$ python3 -q
>>> import numpy as np
>>> from numpy import linalg as LA
>>> np.set_printoptions(suppress=True, linewidth=100)
>>> out = np.array([[0, 2], [-2, -1]])
>>> J = np.tile(out, (2, 2))
>>> J
array([[ 0,  2,  0,  2],
       [-2, -1, -2, -1],
       [ 0,  2,  0,  2],
       [-2, -1, -2, -1]])
>>> rank = LA.matrix_rank(J)
>>> rank
np.int64(2)
>>> N = LA.svd(J)[2][rank:].T
>>> [int(LA.matrix_rank(np.delete(J, i, axis=0))) for i in range(4)]
[2, 2, 2, 2]
>>> np.round(N @ N.T, 3) + 0
array([[ 0.5,  0. , -0.5,  0. ],
       [ 0. ,  0.5,  0. , -0.5],
       [-0.5,  0. ,  0.5,  0. ],
       [ 0. , -0.5,  0. ,  0.5]])
>>> N.shape
(4, 2)
>>> K = np.load("arr.npy")
>>> K.round(3)
array([[ 4.457, -3.214, -1.905,  3.182,  0.857,  3.763, -1.553, -5.51 ,  0.355,  0.   ,  2.875],
       [-4.794,  2.407,  2.717, -0.464,  1.179, -2.52 , -5.489, -4.477, -1.622,  0.   , -1.756],
       [-1.25 ,  1.518,  0.141, -2.632, -1.475, -1.953,  4.644,  7.662,  0.63 ,  0.   , -1.592],
       [ 2.438, -0.751, -1.683, -1.097, -1.546,  0.593,  6.017,  6.965,  1.384,  0.   ,  0.291],
       [-2.412,  0.734,  1.671,  1.111,  1.547, -0.574, -6.015, -6.981, -1.38 ,  0.   , -0.276],
       [ 2.997, -1.124, -1.941, -0.783, -1.499,  1.022,  6.029,  6.574,  1.465,  0.   ,  0.613],
       [-5.188,  3.528,  2.353, -3.104, -0.571, -4.071,  0.356,  4.305, -0.665,  0.   , -3.076],
       [-0.114,  0.851, -0.441, -2.249, -1.56 , -1.215,  5.284,  7.763,  0.9  ,  0.   , -1.052],
       [-4.418,  3.196,  1.882, -3.183, -0.869, -3.745,  1.607,  5.561, -0.34 ,  0.   , -2.863],
       [ 3.107, -1.198, -1.991, -0.719, -1.487,  1.107,  6.023,  6.486,  1.479,  0.   ,  0.678],
       [-0.565, -0.439,  0.78 ,  1.983,  1.585,  0.755, -5.576, -7.692, -1.046,  0.   ,  0.713],
       [-1.713,  0.28 ,  1.34 ,  1.468,  1.581, -0.057, -5.914, -7.345, -1.265,  0.   ,  0.111],
       [ 1.924, -0.416, -1.441, -1.364, -1.573,  0.211,  5.953,  7.248,  1.301,  0.   ,  0.005],
       [-4.013,  1.829,  2.393,  0.135,  1.358, -1.84 , -5.86 , -5.587, -1.578,  0.   , -1.234],
       [-3.901,  1.749,  2.344,  0.213,  1.378, -1.746, -5.894, -5.718, -1.568,  0.   , -1.162],
       [-2.882,  2.424,  1.012, -3.032, -1.245, -2.936,  3.36 ,  6.987,  0.179,  0.   , -2.299],
       [-3.509,  2.751,  1.359, -3.127, -1.116, -3.283,  2.727,  6.524, -0.019,  0.   , -2.544],
       [ 1.439, -1.627, -0.24 ,  2.688,  1.455,  2.072, -4.519, -7.617, -0.582,  0.   ,  1.678],
       [ 5.153, -2.69 , -2.855,  0.788, -1.062,  2.858,  5.2  ,  3.795,  1.623,  0.   ,  2.018],
       [-0.551,  1.112, -0.219, -2.406, -1.534, -1.504,  5.06 ,  7.757,  0.8  ,  0.   , -1.264],
       [ 2.074, -1.984, -0.576,  2.858,  1.376,  2.462, -4.054, -7.406, -0.412,  0.   ,  1.96 ]])
>>> Uu, s, VT = LA.svd(K)
>>> vecs = VT[:(s > 1e-8).sum()]
>>> rng = np.random.default_rng(14774)
>>> x0 = K[11] + 3 * K[14] + rng.integers(2) * np.eye(11)[8]
>>> x0.round(3)
array([-13.415,   5.528,   8.373,   2.106,   5.714,  -5.296, -23.595, -24.498,  -4.968,   0.   ,
        -3.376])
>>> round(float(LA.norm(x0 - vecs.T @ vecs @ x0)), 3)
0.987
>>> LA.matrix_rank(np.vstack([K, x0]))
np.int64(3)
